% python3 -q
>>> import numpy as np
>>> import numpy.linalg as la
>>> np.set_printoptions(precision=1, suppress=True, linewidth=160, legacy="1.25")
>>> A2 = np.array([[4, 0], [4, 0]])
>>> W0 = np.kron(np.eye(2, dtype=int), A2)
>>> W0
array([[4, 0, 0, 0],
       [4, 0, 0, 0],
       [0, 0, 4, 0],
       [0, 0, 4, 0]])
>>> # 2 groups of indices that never mix
>>> la.matrix_rank(W0, rtol=0.1)
2
>>> np.argsort(-la.norm(W0, axis=0).round(6), kind="stable")[:3]
array([0, 2, 1])
>>> rng = np.random.default_rng(481523)
>>> lab = rng.permutation(4)
>>> lab
array([2, 3, 0, 1])
>>> A2 = W0[lab][:, lab]
>>> print(np.sort(np.abs(la.eigvals(A2))))
[0. 0. 4. 4.]
>>> np.allclose(A2, W0)
True
>>> np.unique(W0.round(6), axis=0).shape
(2, 4)
>>> O, _ = la.qr(np.array([[1.0, 2.1, -0.6, 0.3, -0.5, 1.0, -0.8, -1.4, 0.0],
...     [-1.3, -0.8, -0.7, 1.5, 0.7, 0.0, 0.3, -1.1, 0.3],
...     [-0.7, 0.6, -1.2, -0.7, -2.1, -0.5, -0.7, -1.2, 0.7],
...     [0.8, 0.5, 1.9, -1.1, -0.7, 0.7, 1.2, 0.5, 0.9],
...     [-0.1, 1.2, -0.6, -1.2, -1.5, -2.0, 0.0, 0.0, -1.3],
...     [1.0, 1.0, -0.4, 0.2, 1.7, -1.8, -1.3, 1.4, 0.0],
...     [1.0, -0.3, -0.3, 0.8, 0.4, -0.2, -0.4, 1.4, -0.9],
...     [0.2, -0.3, -0.8, -2.3, 0.3, 0.3, -1.3, 0.4, 1.2],
...     [-1.0, -0.4, 0.3, 0.3, 0.0, 0.2, -1.3, 0.9, 2.0]]))
>>> A = O[:, :9]
>>> print(A.round(1) + 0)
[[-0.4 -0.6 -0.1  0.3  0.   0.6  0.  -0.2  0. ]
 [ 0.5  0.  -0.2  0.4  0.2  0.1  0.3 -0.2 -0.6]
 [ 0.3 -0.4 -0.3 -0.2 -0.5  0.  -0.2  0.5 -0.3]
 [-0.3  0.   0.7 -0.2 -0.1  0.   0.   0.  -0.6]
 [ 0.  -0.5  0.  -0.3 -0.1 -0.6  0.2 -0.5  0.1]
 [-0.4 -0.2 -0.2  0.2  0.6 -0.4 -0.2  0.3 -0.2]
 [-0.4  0.4 -0.4  0.2 -0.5 -0.2 -0.3 -0.3 -0.3]
 [-0.1  0.2 -0.4 -0.7  0.3  0.3 -0.1 -0.2 -0.2]
 [ 0.4 -0.1  0.2  0.   0.2  0.1 -0.8 -0.3  0. ]]
>>> def softmax(z):
...     e = np.exp(z - z.max(axis=-1, keepdims=True))
...     return e / e.sum(axis=-1, keepdims=True)
... 
>>> softmax(A[1])
array([0.2, 0.1, 0.1, 0.1, 0.1, 0.1, 0.1, 0.1, 0.1])
>>> att = A @ A.T / np.sqrt(9)
>>> print(softmax(att).round(6).argmax(axis=1))
[0 1 2 3 4 5 6 7 8]
>>> np.round(softmax(att)[1] @ A, 1) + 0
array([ 0. , -0.1, -0.1,  0. ,  0. ,  0. , -0.1, -0.1, -0.3])
>>> r = la.matrix_rank(W0)
>>> r
2
>>> N = la.svd(W0)[2][r:].T
>>> [int(la.matrix_rank(W0[:, :j + 1])) for j in range(4)]
[1, 1, 2, 2]
>>> [int(la.matrix_rank(W0[:i])) for i in range(1, len(W0) + 1)]
[1, 1, 2, 2]
>>> np.allclose(A @ A.T, A.T @ A)
True
>>> assert A == A.T
Traceback (most recent call last):
  File "<python-input-30>", line 1, in <module>
    assert A == A.T
           ^^^^^^^^
ValueError: The truth value of an array with more than one element is ambiguous. Use a.any() or a.all()
>>> np.round(la.det(A), 1)
1.0
>>> np.round(la.matrix_power(A, 2), 1) + 0
array([[-0.5,  0.1,  0.3, -0.1,  0.2, -0.6, -0.2,  0.4,  0.2],
       [-0.7, -0.2,  0. ,  0.3, -0.3,  0. ,  0.5, -0.2, -0.2],
       [-0.4,  0.2, -0.2, -0.3,  0.2,  0.6,  0.2,  0.2,  0.4],
       [ 0.1,  0. , -0.5, -0.1, -0.4, -0.2,  0.3,  0.6, -0.1],
       [ 0. ,  0.1,  0.2,  0.3, -0.6,  0.1, -0.2,  0. ,  0.7],
       [ 0.1,  0.1,  0.2, -0.7, -0.2, -0.3,  0.4, -0.4,  0.2],
       [ 0.3,  0.5,  0.5,  0.3,  0.1,  0.1,  0.5,  0.2, -0.1],
       [ 0.1,  0. , -0.5,  0.4,  0.4, -0.4,  0.3, -0.2,  0.5],
       [ 0.2, -0.8,  0.3,  0. ,  0.2,  0.1,  0.2,  0.3,  0.2]])
>>> np.round(A @ A, 1) + 0
array([[-0.5,  0.1,  0.3, -0.1,  0.2, -0.6, -0.2,  0.4,  0.2],
       [-0.7, -0.2,  0. ,  0.3, -0.3,  0. ,  0.5, -0.2, -0.2],
       [-0.4,  0.2, -0.2, -0.3,  0.2,  0.6,  0.2,  0.2,  0.4],
       [ 0.1,  0. , -0.5, -0.1, -0.4, -0.2,  0.3,  0.6, -0.1],
       [ 0. ,  0.1,  0.2,  0.3, -0.6,  0.1, -0.2,  0. ,  0.7],
       [ 0.1,  0.1,  0.2, -0.7, -0.2, -0.3,  0.4, -0.4,  0.2],
       [ 0.3,  0.5,  0.5,  0.3,  0.1,  0.1,  0.5,  0.2, -0.1],
       [ 0.1,  0. , -0.5,  0.4,  0.4, -0.4,  0.3, -0.2,  0.5],
       [ 0.2, -0.8,  0.3,  0. ,  0.2,  0.1,  0.2,  0.3,  0.2]])
>>> la.determinant(A)
Traceback (most recent call last):
  File "<python-input-34>", line 1, in <module>
    la.determinant(A)
    ^^^^^^^^^^^^^^
AttributeError: module 'numpy.linalg' has no attribute 'determinant'
>>> np.allclose(A, A.T)
False
>>> print(np.round((A + A.T) / 2, 1) + 0)
[[-0.4 -0.1  0.1  0.   0.   0.1 -0.2 -0.1  0.2]
 [-0.1  0.  -0.3  0.2 -0.2  0.   0.3  0.  -0.3]
 [ 0.1 -0.3 -0.3  0.3 -0.2 -0.1 -0.3  0.1  0. ]
 [ 0.   0.2  0.3 -0.2 -0.2  0.1  0.1 -0.4 -0.3]
 [ 0.  -0.2 -0.2 -0.2 -0.1  0.  -0.1 -0.1  0.1]
 [ 0.1  0.  -0.1  0.1  0.  -0.4 -0.2  0.3 -0.1]
 [-0.2  0.3 -0.3  0.1 -0.1 -0.2 -0.3 -0.2 -0.6]
 [-0.1  0.   0.1 -0.4 -0.1  0.3 -0.2 -0.2 -0.2]
 [ 0.2 -0.3  0.  -0.3  0.1 -0.1 -0.6 -0.2  0. ]]
>>> np.round(np.trace(A), 1)
-1.9
